% ipython --no-banner

In [1]: import numpy as np

In [2]: np.set_printoptions(precision=3, suppress=True, linewidth=200)

In [3]: A, _ = np.linalg.qr(np.array([[-1.2, 1.5, -1.8, 1.8, -0.7, 0.3, -0.3],
   ...:     [0.1, -2.0, -0.9, -0.4, -0.6, -1.3, 0.0],
   ...:     [0.1, 0.2, -0.9, -1.1, -0.4, -0.7, -1.1],
   ...:     [1.8, 0.4, -0.7, 0.1, -0.3, -0.8, 0.1],
   ...:     [-0.4, 0.4, 0.6, 1.7, 0.3, -1.3, 0.0],
   ...:     [0.4, 0.1, 1.2, 0.8, 0.0, 0.1, -0.4],
   ...:     [0.9, -1.4, 1.4, 0.2, -1.2, -1.1, -0.9]]))

In [4]: A
Out[4]: 
array([[-0.497,  0.352, -0.392, -0.514,  0.419,  0.187, -0.034],
       [ 0.041, -0.719, -0.523, -0.303, -0.218, -0.022, -0.26 ],
       [ 0.041,  0.09 , -0.314,  0.39 ,  0.421, -0.656, -0.363],
       [ 0.745,  0.447, -0.382, -0.259, -0.156, -0.008,  0.083],
       [-0.166,  0.081,  0.291, -0.524, -0.314, -0.706,  0.099],
       [ 0.166,  0.103,  0.403, -0.24 ,  0.042,  0.181, -0.841],
       [ 0.373, -0.365,  0.285, -0.304,  0.689, -0.053,  0.275]])

In [5]: # columns are unit length and at right angles

In [6]: A2 = A / np.sqrt((A ** 2).mean(axis=1, keepdims=True))

In [7]: np.linalg.norm(A2, axis=1)
Out[7]: array([2.646, 2.646, 2.646, 2.646, 2.646, 2.646, 2.646])

In [8]: th = np.radians(135)

In [9]: Rm = np.eye(7)

In [10]: Rm[2, 2] = Rm[6, 6] = np.cos(th)

In [11]: Rm[2, 6], Rm[6, 2] = -np.sin(th), np.sin(th)

In [12]: Rm
Out[12]: 
array([[ 1.   ,  0.   ,  0.   ,  0.   ,  0.   ,  0.   ,  0.   ],
       [ 0.   ,  1.   ,  0.   ,  0.   ,  0.   ,  0.   ,  0.   ],
       [ 0.   ,  0.   , -0.707,  0.   ,  0.   ,  0.   , -0.707],
       [ 0.   ,  0.   ,  0.   ,  1.   ,  0.   ,  0.   ,  0.   ],
       [ 0.   ,  0.   ,  0.   ,  0.   ,  1.   ,  0.   ,  0.   ],
       [ 0.   ,  0.   ,  0.   ,  0.   ,  0.   ,  1.   ,  0.   ],
       [ 0.   ,  0.   ,  0.707,  0.   ,  0.   ,  0.   , -0.707]])

In [13]: A2 = A @ Rm.T

In [14]: np.allclose(A @ A.T, A2 @ A2.T)
Out[14]: True

In [15]: np.allclose(np.linalg.norm(A, axis=1), np.linalg.norm(A2, axis=1))
Out[15]: True

In [16]: np.abs(A2 - A).max(axis=0)
Out[16]: array([0.   , 0.   , 1.077, 0.   , 0.   , 0.   , 1.721])

In [17]: rng = np.random.default_rng(55)

In [18]: z = rng.permutation(7)

In [19]: A2 = A[:, z] * rng.choice([-1, 1], 7)

In [20]: A2
Out[20]: 
array([[ 0.419,  0.514,  0.352,  0.497,  0.034,  0.187, -0.392],
       [-0.218,  0.303, -0.719, -0.041,  0.26 , -0.022, -0.523],
       [ 0.421, -0.39 ,  0.09 , -0.041,  0.363, -0.656, -0.314],
       [-0.156,  0.259,  0.447, -0.745, -0.083, -0.008, -0.382],
       [-0.314,  0.524,  0.081,  0.166, -0.099, -0.706,  0.291],
       [ 0.042,  0.24 ,  0.103, -0.166,  0.841,  0.181,  0.403],
       [ 0.689,  0.304, -0.365, -0.373, -0.275, -0.053,  0.285]])

In [21]: Uu, _, VT = np.linalg.svd(A.T @ A2)

In [22]: z
Out[22]: array([4, 3, 1, 0, 6, 5, 2])

In [23]: np.round(Uu @ VT, 3) + 0
Out[23]: 
array([[ 0.,  0.,  0., -1.,  0.,  0.,  0.],
       [ 0.,  0.,  1.,  0.,  0.,  0.,  0.],
       [ 0.,  0.,  0.,  0.,  0.,  0.,  1.],
       [ 0., -1.,  0.,  0.,  0.,  0.,  0.],
       [ 1.,  0.,  0.,  0.,  0.,  0.,  0.],
       [ 0.,  0.,  0.,  0.,  0.,  1.,  0.],
       [ 0.,  0.,  0.,  0., -1.,  0.,  0.]])

In [24]: np.round(np.linalg.lstsq(A, A2)[0], 3) + 0
Out[24]: 
array([[ 0.,  0.,  0., -1.,  0.,  0.,  0.],
       [ 0.,  0.,  1.,  0.,  0.,  0.,  0.],
       [ 0.,  0.,  0.,  0.,  0.,  0.,  1.],
       [ 0., -1.,  0.,  0.,  0.,  0.,  0.],
       [ 1.,  0.,  0.,  0.,  0.,  0.,  0.],
       [ 0.,  0.,  0.,  0.,  0.,  1.,  0.],
       [ 0.,  0.,  0.,  0., -1.,  0.,  0.]])

In [25]: np.round(A2 @ A2.T, 3) + 0
Out[25]: 
array([[1., 0., 0., 0., 0., 0., 0.],
       [0., 1., 0., 0., 0., 0., 0.],
       [0., 0., 1., 0., 0., 0., 0.],
       [0., 0., 0., 1., 0., 0., 0.],
       [0., 0., 0., 0., 1., 0., 0.],
       [0., 0., 0., 0., 0., 1., 0.],
       [0., 0., 0., 0., 0., 0., 1.]])

In [26]: np.linalg.svd(A2, compute_uv=False)
Out[26]: array([1., 1., 1., 1., 1., 1., 1.])

In [27]: np.linalg.norm(A2, axis=0)
Out[27]: array([1., 1., 1., 1., 1., 1., 1.])

In [28]: round(float(A2[:, 1] @ A2[:, 6]), 3)
Out[28]: -0.0

In [29]: A2 = np.linalg.invert(A)
Traceback (most recent call last):
  Cell In[29], line 1
    A2 = np.linalg.invert(A)
AttributeError: module 'numpy.linalg' has no attribute 'invert'


In [30]: A2 = np.linalg.inv(A)

In [31]: round(float(np.linalg.slogdet(A)[0]), 3)
Out[31]: 1.0

In [32]: np.linalg.det(A) * A2
Out[32]: 
array([[-0.497,  0.041,  0.041,  0.745, -0.166,  0.166,  0.373],
       [ 0.352, -0.719,  0.09 ,  0.447,  0.081,  0.103, -0.365],
       [-0.392, -0.523, -0.314, -0.382,  0.291,  0.403,  0.285],
       [-0.514, -0.303,  0.39 , -0.259, -0.524, -0.24 , -0.304],
       [ 0.419, -0.218,  0.421, -0.156, -0.314,  0.042,  0.689],
       [ 0.187, -0.022, -0.656, -0.008, -0.706,  0.181, -0.053],
       [-0.034, -0.26 , -0.363,  0.083,  0.099, -0.841,  0.275]])

In [33]: A2
Out[33]: 
array([[-0.497,  0.041,  0.041,  0.745, -0.166,  0.166,  0.373],
       [ 0.352, -0.719,  0.09 ,  0.447,  0.081,  0.103, -0.365],
       [-0.392, -0.523, -0.314, -0.382,  0.291,  0.403,  0.285],
       [-0.514, -0.303,  0.39 , -0.259, -0.524, -0.24 , -0.304],
       [ 0.419, -0.218,  0.421, -0.156, -0.314,  0.042,  0.689],
       [ 0.187, -0.022, -0.656, -0.008, -0.706,  0.181, -0.053],
       [-0.034, -0.26 , -0.363,  0.083,  0.099, -0.841,  0.275]])

In [34]: (np.abs(A2) > 1e-9).astype(int)
Out[34]: 
array([[1, 1, 1, 1, 1, 1, 1],
       [1, 1, 1, 1, 1, 1, 1],
       [1, 1, 1, 1, 1, 1, 1],
       [1, 1, 1, 1, 1, 1, 1],
       [1, 1, 1, 1, 1, 1, 1],
       [1, 1, 1, 1, 1, 1, 1],
       [1, 1, 1, 1, 1, 1, 1]])

In [35]: r0 = np.array([2, -3, -1, -3, 1, 1, -1, -2, -2]) + 0.5

In [36]: mat = np.outer(r0, r0) / (r0 @ r0)

In [37]: mat
Out[37]: 
array([[ 0.221, -0.221, -0.044, -0.221,  0.133,  0.133, -0.044, -0.133, -0.133],
       [-0.221,  0.221,  0.044,  0.221, -0.133, -0.133,  0.044,  0.133,  0.133],
       [-0.044,  0.044,  0.009,  0.044, -0.027, -0.027,  0.009,  0.027,  0.027],
       [-0.221,  0.221,  0.044,  0.221, -0.133, -0.133,  0.044,  0.133,  0.133],
       [ 0.133, -0.133, -0.027, -0.133,  0.08 ,  0.08 , -0.027, -0.08 , -0.08 ],
       [ 0.133, -0.133, -0.027, -0.133,  0.08 ,  0.08 , -0.027, -0.08 , -0.08 ],
       [-0.044,  0.044,  0.009,  0.044, -0.027, -0.027,  0.009,  0.027,  0.027],
       [-0.133,  0.133,  0.027,  0.133, -0.08 , -0.08 ,  0.027,  0.08 ,  0.08 ],
       [-0.133,  0.133,  0.027,  0.133, -0.08 , -0.08 ,  0.027,  0.08 ,  0.08 ]])

In [38]: evals, evecs = np.linalg.eigh(mat)

In [39]: np.linalg.eigvalsh(mat + 3 * np.eye(9))
Out[39]: array([3., 3., 3., 3., 3., 3., 3., 3., 4.])

In [40]: evals.sum(), np.trace(mat)
Out[40]: (np.float64(1.0), np.float64(1.0))

In [41]: np.unique(evals.round(6) + 0, return_counts=True)[1]
Out[41]: array([8, 1])

In [42]: np.abs(evecs[:, -1]).round(6).argmax()
Out[42]: np.int64(0)

In [43]: evecs @ np.diag(evals) @ evecs.T
Out[43]: 
array([[ 0.221, -0.221, -0.044, -0.221,  0.133,  0.133, -0.044, -0.133, -0.133],
       [-0.221,  0.221,  0.044,  0.221, -0.133, -0.133,  0.044,  0.133,  0.133],
       [-0.044,  0.044,  0.009,  0.044, -0.027, -0.027,  0.009,  0.027,  0.027],
       [-0.221,  0.221,  0.044,  0.221, -0.133, -0.133,  0.044,  0.133,  0.133],
       [ 0.133, -0.133, -0.027, -0.133,  0.08 ,  0.08 , -0.027, -0.08 , -0.08 ],
       [ 0.133, -0.133, -0.027, -0.133,  0.08 ,  0.08 , -0.027, -0.08 , -0.08 ],
       [-0.044,  0.044,  0.009,  0.044, -0.027, -0.027,  0.009,  0.027,  0.027],
       [-0.133,  0.133,  0.027,  0.133, -0.08 , -0.08 ,  0.027,  0.08 ,  0.08 ],
       [-0.133,  0.133,  0.027,  0.133, -0.08 , -0.08 ,  0.027,  0.08 ,  0.08 ]])

In [44]: np.round(np.linalg.svd(mat, compute_uv=False), 3) + 0
Out[44]: array([1., 0., 0., 0., 0., 0., 0., 0., 0.])

In [45]: np.abs(evecs[:, -1])
Out[45]: array([0.47 , 0.47 , 0.094, 0.47 , 0.282, 0.282, 0.094, 0.282, 0.282])
